% python3 -q
>>> import numpy as np
>>> from numpy import linalg as LA
>>> np.set_printoptions(precision=2, suppress=True, linewidth=100)
>>> data = np.array([[-1.0, 1.0, 0.0], [0.0, -1.0, 1.0], [0.0, 0.0, -1.0]])
>>> M2 = data / LA.norm(data, axis=1, keepdims=True)
>>> G = M2 @ M2.T
>>> print(LA.norm(M2, axis=1))
[1. 1. 1.]
>>> proj = np.triu(np.array([[-1, 0, 0], [2, 1, 1], [-1, 0, 1]]), 1) + np.eye(3)
>>> M2 = proj @ data @ LA.inv(proj)
>>> print(np.poly(M2))
[1. 3. 3. 1.]
>>> print(proj @ data - data @ proj)
[[ 0.  0. -1.]
 [ 0.  0.  0.]
 [ 0.  0.  0.]]
>>> print(round(float(LA.det(M2)), 2))
-1.0
>>> print(np.trace(M2), np.trace(data))
-3.0 -3.0
>>> evals, evecs = LA.eig(data)
>>> print(np.sort(LA.eigvals(data @ data)))
[1. 1. 1.]
>>> print(np.sort(LA.eigvals(data.T)))
[-1. -1. -1.]
>>> E = np.loadtxt("w.csv", delimiter=",")
>>> print(E)
[[3.05 0.   0.  ]
 [3.   1.05 1.  ]
 [3.   0.   0.05]]
>>> u = np.array([3, 1])
>>> print(np.polyval(u, E[0]))
[10.15  1.    1.  ]
>>> print(np.array([np.convolve(row, u, "same") for row in E]))
[[9.15 3.05 0.  ]
 [9.   6.15 4.05]
 [9.   3.   0.15]]
>>> print(np.correlate(E[0], E[1], "full"))
[3.05 3.2  9.15 0.   0.  ]
>>> q, evecs = LA.qr(E[:, :2])[0], LA.qr(E[:, 2:])[0]
>>> sigma = LA.svd(q.T @ evecs, compute_uv=False)
>>> print(sigma)
[1.]
>>> print(np.degrees(np.arccos(sigma.clip(0, 1))))
[2.04]
>>> M2 = LA.inv(E)
>>> print(round(LA.cond(E), 2))
202.9
>>> print(np.allclose(M2, E.T))
False
>>> print(round(LA.slogdet(E)[0], 2))
1.0
>>> print((np.abs(M2) > 1e-9).astype(int))
[[1 0 0]
 [1 1 1]
 [1 0 1]]
>>> x0 = np.array([6, 5, 5])
>>> y = data @ x0
>>> print(y)
[-1.  0. -5.]
>>> print(LA.solve(data, y))
[6. 5. 5.]
